% ipython --no-banner

In [1]: import numpy as np

In [2]: from numpy import linalg as LA

In [3]: np.set_printoptions(precision=2, suppress=True, linewidth=160)

In [4]: def rnd(a):
   ...:     return np.round(a, 2) + 0
   ...: 

In [5]: feats = np.diag(np.array([-9, -2, -3]))

In [6]: print(feats)
[[-9  0  0]
 [ 0 -2  0]
 [ 0  0 -3]]

In [7]: ev, vecs = LA.eigh(feats)

In [8]: print(ev)
[-9. -3. -2.]

In [9]: print(np.unique(ev.round(6) + 0, return_counts=True)[1])
[1 1 1]

In [10]: q = feats.astype(float).copy()

In [11]: for j in range(3):
    ...:     q[:, j] -= q[:, :j] @ (q[:, :j].T @ q[:, j])
    ...:     q[:, j] /= LA.norm(q[:, j])
    ...: 

In [12]: print(q.T @ q)
[[1. 0. 0.]
 [0. 1. 0.]
 [0. 0. 1.]]

In [13]: print(q.T @ feats)
[[9. 0. 0.]
 [0. 2. 0.]
 [0. 0. 3.]]

In [14]: W0 = np.load("dump.npy")

In [15]: print(rnd(W0))
[[ 0.94 -0.06 -0.06  0.06 -0.06  0.18 -0.18 -0.06  0.18]
 [-0.06  0.94 -0.06  0.06 -0.06  0.18 -0.18 -0.06  0.18]
 [-0.06 -0.06  0.94  0.06 -0.06  0.18 -0.18 -0.06  0.18]
 [ 0.06  0.06  0.06  0.94  0.06 -0.18  0.18  0.06 -0.18]
 [-0.06 -0.06 -0.06  0.06  0.94  0.18 -0.18 -0.06  0.18]
 [ 0.18  0.18  0.18 -0.18  0.18  0.45  0.55  0.18 -0.55]
 [-0.18 -0.18 -0.18  0.18 -0.18  0.55  0.45 -0.18  0.55]
 [-0.06 -0.06 -0.06  0.06 -0.06  0.18 -0.18  0.94  0.18]
 [ 0.18  0.18  0.18 -0.18  0.18 -0.55  0.55  0.18  0.45]]

In [16]: q, vecs = LA.qr(W0[:, :3])[0], LA.qr(W0[:, 3:])[0]

In [17]: sig = LA.svd(q.T @ vecs, compute_uv=False)

In [18]: print(rnd(np.degrees(np.arccos(sig.clip(0, 1)))))
[90. 90. 90.]
